>>> import numpy as np
>>> np.set_printoptions(suppress=True, linewidth=140)
>>> tidy = lambda a: np.round(a, 2) + 0
>>> X = np.abs(np.array([[7, 0, 2, 4], [2, 6, 0, 2], [3, 2, 3, 8], [7, 6, 5, 3]])) + np.eye(4)
>>> X = X / X.sum(axis=1, keepdims=True)
>>> tidy(X)
array([[0.57, 0.  , 0.14, 0.29],
       [0.18, 0.64, 0.  , 0.18],
       [0.18, 0.12, 0.24, 0.47],
       [0.32, 0.27, 0.23, 0.18]])
>>> u = np.array([1, 1, 3])
>>> tidy(np.correlate(X[0], X[2], "full"))
array([0.27, 0.13, 0.13, 0.27, 0.08, 0.06, 0.05])
>>> tidy(np.array([np.convolve(row, u, "same") for row in X]))
array([[0.57, 1.86, 0.43, 0.71],
       [0.82, 1.18, 2.09, 0.18],
       [0.29, 0.88, 1.06, 1.18],
       [0.59, 1.45, 1.23, 0.86]])
>>> rng = np.random.default_rng(752092)
>>> lab = rng.permutation(4)
>>> lab
array([3, 0, 1, 2])
>>> other = X[lab][:, lab]
>>> tidy(np.diag(other))
array([0.18, 0.57, 0.64, 0.24])
>>> tidy(np.linalg.det(other)), tidy(np.linalg.det(X[lab]))
(np.float64(-0.02), np.float64(0.02))
>>> np.allclose(other, X)
False
>>> tidy(other)
array([[0.18, 0.32, 0.27, 0.23],
       [0.29, 0.57, 0.  , 0.14],
       [0.18, 0.18, 0.64, 0.  ],
       [0.47, 0.18, 0.12, 0.24]])
>>> tidy(np.sort(np.abs(np.linalg.eigvals(other))))
array([0.16, 0.28, 0.51, 1.  ])
>>> u, g = other[0], other[2]
>>> tidy(u @ u)
np.float64(0.26)
>>> tidy(u @ g)
np.float64(0.26)
>>> p = (u @ g) / (u @ u) * u
>>> tidy(np.outer(u, g))
array([[0.03, 0.03, 0.12, 0.  ],
       [0.06, 0.06, 0.2 , 0.  ],
       [0.05, 0.05, 0.17, 0.  ],
       [0.04, 0.04, 0.14, 0.  ]])
>>> tidy(g - p)
array([ 0.  , -0.14,  0.36, -0.23])
>>> tidy((g - p) @ u)
np.float64(0.0)
>>> tidy(p)
array([0.18, 0.32, 0.28, 0.23])
>>> np.linalg.matrix_rank(np.outer(u, g))
np.int64(1)
>>> tidy(np.linalg.matrix_power(X, 100))
array([[0.35, 0.24, 0.14, 0.26],
       [0.35, 0.24, 0.14, 0.26],
       [0.35, 0.24, 0.14, 0.26],
       [0.35, 0.24, 0.14, 0.26]])
>>> tidy(X @ np.ones(4))
array([1., 1., 1., 1.])
>>> tidy(np.linalg.matrix_power(X, 2))
array([[0.44, 0.09, 0.18, 0.28],
       [0.28, 0.45, 0.07, 0.2 ],
       [0.31, 0.23, 0.19, 0.27],
       [0.33, 0.25, 0.14, 0.28]])
>>> p = np.eye(4)[2]
>>> for _ in range(7):
...     p = p @ X
...     print(p.round(2))
... 
[0.18 0.12 0.24 0.47]
[0.31 0.23 0.19 0.27]
[0.34 0.24 0.15 0.27]
[0.35 0.24 0.14 0.26]
[0.35 0.24 0.14 0.26]
[0.35 0.24 0.14 0.26]
[0.35 0.24 0.14 0.26]
>>> u = np.array([-2, -1, -3, 3])
>>> other = X + np.outer(u, np.eye(4)[2])
>>> np.linalg.matrix_rank(other - X)
np.int64(1)
>>> np.linalg.matrix_rank(np.linalg.inv(other) - np.linalg.inv(X), tol=1e-8)
np.int64(1)
>>> F = np.load("a.npy")
>>> F
array([[0, 1, 0],
       [0, 0, 1],
       [1, 0, 0]])
>>> np.count_nonzero(F)
np.int64(3)
>>> np.diff(F, axis=0)
array([[ 0, -1,  1],
       [ 1,  0, -1]])
>>> F.sum(axis=0)
array([1, 1, 1])
>>> F.shape
(3, 3)
>>> np.linalg.matrix_rank(F)
np.int64(3)
>>> tidy(np.linalg.svd(F, compute_uv=False))
array([1., 1., 1.])
>>> tidy(F.mean(axis=0))
array([0.33, 0.33, 0.33])
>>> np.abs(F).max()
np.int64(1)
>>> F - F[0]
array([[ 0,  0,  0],
       [ 0, -1,  1],
       [ 1, -1,  0]])
>>> tidy(np.linalg.norm(F))
np.float64(1.73)
>>> E = np.loadtxt("m.csv", delimiter=",")
>>> E
array([[ 14.69,   4.18,   7.35,   0.44],
       [  9.55,   4.37,  -4.84,   4.42],
       [ -2.08,  -6.93,   5.57,   4.26],
       [ 16.41,   3.54,   0.35,  -2.14],
       [ 10.93,   7.7 ,   5.3 ,   5.94],
       [ -0.88,   9.81,  -1.96,  -5.71],
       [ -4.08,   1.99,   6.97, -10.66],
       [  1.92,   8.02,  -7.81,   9.2 ],
       [ -7.91,  10.51,  -0.99,  11.07],
       [  7.46,  -1.16, -14.76,   2.75],
       [ -8.51, -14.34,   7.68,  -6.87],
       [ 14.76,   9.22,   7.32,   3.61],
       [ -4.71,  11.01,   2.25,  -2.03],
       [  0.06,   8.45,  -0.48,   9.05],
       [  7.72,  -3.37, -13.51,   2.37]])
>>> x0 = np.array([1, 0, 0, 1])
>>> y = E @ x0
>>> tidy(np.linalg.pinv(E) @ E)
array([[1., 0., 0., 0.],
       [0., 1., 0., 0.],
       [0., 0., 1., 0.],
       [0., 0., 0., 1.]])
>>> tidy(np.linalg.solve(E.T @ E, E.T @ y))
array([1., 0., 0., 1.])
>>> y = y + 0.05 * rng.normal(size=15)
>>> tidy(y)
array([ 15.18,  13.92,   2.26,  14.22,  16.84,  -6.6 , -14.73,  11.01,   3.14,  10.22, -15.37,  18.38,  -6.76,   9.09,  10.12])
>>> b, *_ = np.linalg.lstsq(E, y)
>>> tidy(E.T @ (y - E @ b))
array([0., 0., 0., 0.])
>>> W2 = E[[11, 6]].astype(float)
>>> for _ in range(6):
...     lab = np.linalg.norm(E[:, None] - W2, axis=-1).argmin(axis=1)
...     W2 = np.array([E[lab == j].mean(axis=0) for j in range(2)])
... 
>>> lab
array([0, 0, 1, 0, 0, 1, 1, 0, 1, 0, 1, 0, 1, 0, 0])
>>> tidy(W2[1] - W2[0])
array([-13.97,  -2.54,   5.6 ,  -5.62])
>>> Xs = E - E.mean(axis=0)
>>> U, sig, Vt = np.linalg.svd(Xs, full_matrices=False)
>>> np.abs(U[:, 0]).argmax()
np.int64(10)
>>> tidy((sig ** 2).sum() ** 2 / (sig ** 4).sum())
np.float64(3.43)
>>> tidy(sig ** 2 / (sig ** 2).sum())
array([0.4 , 0.26, 0.24, 0.11])
>>> np.linalg.matrix_rank(Xs)
np.int64(4)
>>> tidy(Vt[0] * np.sign(Vt[0, np.abs(Vt[0]).argmax()]))
array([ 0.72,  0.44, -0.37,  0.39])
>>> proj = E @ np.linalg.solve(E.T @ E, E.T)
>>> np.linalg.matrix_rank(np.eye(15) - proj)
np.int64(11)
>>> J = np.load("run10.npy")
>>> J
array([[ 1.1, -0.8, -0.3],
       [-0.5,  0.3, -0.3],
       [-0.6,  0.1,  0.9]])
>>> u, g = J[2], J[0]
>>> u @ g
np.float64(-1.01)
>>> p = (u @ g) / (u @ u) * u
>>> tidy(np.linalg.norm(u + g) ** 2 + np.linalg.norm(u - g) ** 2)
np.float64(6.24)
>>> tidy(p)
array([ 0.51, -0.09, -0.77])
>>> np.linalg.matrix_rank(np.outer(u, g))
np.int64(1)
